$ python3 -q
>>> import numpy as np
>>> from numpy import linalg as LA
>>> np.set_printoptions(suppress=True, linewidth=100)
>>> data = np.load("test7.npy")
>>> print(data.round(4))
[[0.1667 0.1667 0.3333 0.     0.     0.3333]
 [0.2857 0.1429 0.1429 0.     0.1429 0.2857]
 [0.25   0.     0.5    0.     0.     0.25  ]
 [0.125  0.25   0.125  0.375  0.     0.125 ]
 [0.1429 0.1429 0.1429 0.1429 0.2857 0.1429]
 [0.125  0.25   0.     0.125  0.125  0.375 ]]
>>> # a transition matrix
>>> rng = np.random.default_rng(806120)
>>> z = rng.permutation(6)
>>> print(z)
[0 2 3 5 4 1]
>>> M2 = data[z][:, z]
>>> print(np.allclose(M2, data))
False
>>> T = np.stack([data, 4 * data, data[::-1]])
>>> print(LA.matrix_rank(T.reshape(3, -1)))
2
>>> print(T.shape)
(3, 6, 6)
>>> print((T @ data.T).shape)
(3, 6, 6)
>>> print(np.round(LA.norm(T, axis=(1, 2)), 4))
[1.2494 4.9975 1.2494]
>>> print(np.round(np.einsum("bij,cij->bc", T, T), 4))
[[ 1.5609  6.2438  0.9515]
 [ 6.2438 24.9751  3.8061]
 [ 0.9515  3.8061  1.5609]]
>>> x = np.array([-3, 3, -2, -3, 2, -2])
>>> h = np.maximum(data @ x, 0)
>>> print(h)
[0. 0. 0. 0. 0. 0.]
>>> print(data.T @ h)
[0. 0. 0. 0. 0. 0.]
>>> print(round(np.trace(data), 4))
1.8452
>>> print(round(float(np.abs(LA.eigvals(data)).max()), 4))
1.0
>>> print(np.round(np.sort(np.abs(LA.eigvals(data))), 4))
[0.098  0.11   0.2723 0.3009 0.3009 1.    ]
>>> print(round(float(LA.det(data)), 4))
-0.0003
>>> f, g = data[2], data[3]
>>> print(f @ g)
0.125
>>> print(f @ f)
0.375
>>> pr = (f @ g) / (f @ f) * f
>>> print(np.round(LA.norm(f + g) ** 2 + LA.norm(f - g) ** 2, 4))
1.25
>>> print(LA.matrix_rank(np.outer(f, g)))
1
>>> print(np.round(np.outer(f, g), 4))
[[0.0312 0.0625 0.0312 0.0938 0.     0.0312]
 [0.     0.     0.     0.     0.     0.    ]
 [0.0625 0.125  0.0625 0.1875 0.     0.0625]
 [0.     0.     0.     0.     0.     0.    ]
 [0.     0.     0.     0.     0.     0.    ]
 [0.0312 0.0625 0.0312 0.0938 0.     0.0312]]
>>> print(np.round(g - pr, 4))
[ 0.0417  0.25   -0.0417  0.375   0.      0.0417]
>>> print(pr.round(4))
[0.0833 0.     0.1667 0.     0.     0.0833]
>>> X = np.loadtxt("m.csv", delimiter=",")
>>> print(X)
[[-1.  0.  2.  3.  0.  0. -3. -3.  1. -3. -3. -2.]
 [ 0. -1.  1.  3.  0. -1.  1. -2. -2.  0.  3. -1.]
 [ 0.  0.  1. -1.  3. -2.  3.  1. -3.  1. -3. -1.]
 [ 0.  0.  0. -3. -2.  0. -1.  3. -2. -2.  1. -2.]
 [ 0.  0.  0.  0.  0.  3.  2.  1. -3.  0.  3. -1.]
 [ 0.  0.  0.  0.  0. -2. -3.  2.  2.  3.  2. -2.]
 [ 0.  0.  0.  0.  0.  0.  0.  2.  2.  1. -2.  2.]
 [ 0.  0.  0.  0.  0.  0.  0.  3. -1.  1. -2. -3.]
 [ 0.  0.  0.  0.  0.  0.  0.  0. -1. -2. -2.  2.]
 [ 0.  0.  0.  0.  0.  0.  0.  0.  0.  3. -3. -3.]
 [ 0.  0.  0.  0.  0.  0.  0.  0.  0.  0.  1.  0.]
 [ 0.  0.  0.  0.  0.  0.  0.  0.  0.  0.  0.  1.]]
>>> # rows and columns are dependent
>>> r = LA.matrix_rank(X)
>>> print(r)
11
>>> null = LA.svd(X)[2][r:].T
>>> print([int(LA.matrix_rank(np.delete(X, i, axis=0))) for i in range(12)])
[10, 10, 10, 10, 10, 10, 11, 11, 11, 11, 11, 11]
>>> print(null.shape)
(12, 1)
>>> print(np.round(X @ null, 4) + 0)
[[0.]
 [0.]
 [0.]
 [0.]
 [0.]
 [0.]
 [0.]
 [0.]
 [0.]
 [0.]
 [0.]
 [0.]]
>>> print([int(LA.matrix_rank(X[:i])) for i in range(1, len(X) + 1)])
[1, 2, 3, 4, 5, 6, 7, 8, 9, 10, 11, 11]
>>> print(np.round(null[:, 0] / null[np.abs(null[:, 0]).round(6).argmax(), 0], 4) + 0)
[ 1.      0.6071  0.3929  0.0714 -0.1071  0.      0.      0.      0.      0.      0.      0.    ]
>>> print([int(LA.matrix_rank(X[:, :j + 1])) for j in range(12)])
[1, 2, 3, 4, 4, 5, 6, 7, 8, 9, 10, 11]
>>> print(LA.matrix_rank(X.T @ X), LA.matrix_rank(X @ X.T))
11 11
>>> J = np.loadtxt("layer5.csv", delimiter=",")
>>> print(J)
[[-6.  0. -2. -3.  1.  2. -3.  2. -1.  3.  3.  0.]
 [ 0.  3.  0.  1. -1.  1. -1. -1. -3. -1.  0.  2.]
 [ 4. -2.  1.  1.  2. -3.  1.  1. -1. -3. -2.  0.]
 [ 6. -1.  2. -3.  2. -1. -3.  2.  2. -1. -3.  1.]]
>>> x = np.array([1, 1, 1, 3, 2, 1, 0, 3, 0, 1, 0, 1])
>>> h = np.maximum(J @ x, 0)
>>> print(J * (h > 1e-9)[:, None])
[[-0.  0. -0. -0.  0.  0. -0.  0. -0.  0.  0.  0.]
 [ 0.  3.  0.  1. -1.  1. -1. -1. -3. -1.  0.  2.]
 [ 4. -2.  1.  1.  2. -3.  1.  1. -1. -3. -2.  0.]
 [ 6. -1.  2. -3.  2. -1. -3.  2.  2. -1. -3.  1.]]
>>> print(h)
[0. 3. 7. 7.]
>>> print(np.flatnonzero(h > 1e-9))
[1 2 3]
>>> print(np.round(np.tanh(J @ x), 4))
[-0.9993  0.9951  1.      1.    ]
>>> print(J.T @ h)
[ 70. -12.  21. -11.  25. -25. -17.  18.  -2. -31. -35.  13.]
